$ python3 -q
>>> import numpy as np
>>> from numpy import linalg as LA
>>> np.set_printoptions(precision=2, suppress=True, linewidth=100, sign=" ")
>>> tidy = lambda a: np.round(a, 2) + 0
>>> F = np.load("dump.npy")
>>> F
array([[  1.53,  -4.7 , -12.82, -12.44,  -8.05,   2.32],
       [  1.34,  -5.31, -11.45, -14.11,  -8.85,   3.46],
       [ 10.34,  13.  ,  -2.39,  -5.39,  -1.44, -11.42],
       [  1.84,  -5.44, -10.6 , -12.82,  -9.  ,   2.91],
       [  2.62,  -5.54, -11.49, -11.51,  -9.4 ,   4.46],
       [  1.7 ,  -6.23, -13.39, -11.8 ,  -8.26,   4.09],
       [  0.  ,  -4.71, -10.92, -11.55,  -8.67,   4.21],
       [ -0.13,  -5.43, -12.05, -11.27, -10.52,   3.76],
       [ 12.05,  12.09,  -0.28,  -6.98,   0.11, -13.38],
       [  1.66,  -4.56, -10.72, -12.92, -10.5 ,   3.53],
       [ 11.15,  13.86,  -0.7 ,  -8.06,  -2.38, -11.16],
       [ 12.49,  12.72,  -1.71,  -7.12,   0.78, -12.33],
       [ 10.33,  12.11,  -0.55,  -7.06,  -0.82, -12.49],
       [ 12.94,  13.87,  -0.25,  -6.51,  -4.66, -12.32],
       [  0.82,  -4.53, -11.26, -11.98,  -8.46,   4.69],
       [ 10.87,  13.37,   0.04,  -6.21,  -1.84, -11.32],
       [  0.96,  -5.68, -12.47, -11.83,  -8.79,   5.28],
       [ 12.79,  12.39,  -0.55,  -5.56,  -0.09, -12.86],
       [ -0.39,  -3.58, -12.54, -10.87,  -8.69,   3.51],
       [ 12.3 ,  13.72,  -0.65,  -8.14,  -0.89, -10.16],
       [ 12.52,  12.19,  -1.09,  -8.62,  -0.69, -11.23],
       [  1.61,  -5.21, -11.36, -11.6 ,  -8.3 ,   3.6 ]])
>>> Ac = (F - F.mean(axis=0)) / F.std(axis=0)
>>> tidy(Ac.std(axis=0))
array([ 1.,  1.,  1.,  1.,  1.,  1.])
>>> np.argwhere(np.abs(Ac) > 2)
array([], shape=(0, 2), dtype=int64)
>>> coef = LA.lstsq(np.delete(Ac, 2, axis=1), Ac[:, 2])[0]
>>> tidy(coef)
array([ 0.19,  0.62, -0.08, -0.1 , -0.36])
>>> Ac = F - F.mean(axis=0)
>>> left, s, vt = LA.svd(Ac, full_matrices=False)
>>> np.abs(vt[0]).argmax()
np.int64(1)
>>> tidy(np.abs(vt[-1]))
array([ 0.  ,  0.34,  0.76,  0.37,  0.2 ,  0.36])
>>> np.abs(left[:, 0]).argmax()
np.int64(17)
>>> tidy((s ** 2).sum() ** 2 / (s ** 4).sum())
np.float64(1.04)
>>> tidy(vt[0] * np.sign(vt[0, np.abs(vt[0]).argmax()]))
array([ 0.36,  0.6 ,  0.37,  0.17,  0.26, -0.53])
>>> tidy(Ac.mean(axis=0))
array([ 0.,  0.,  0.,  0.,  0.,  0.])
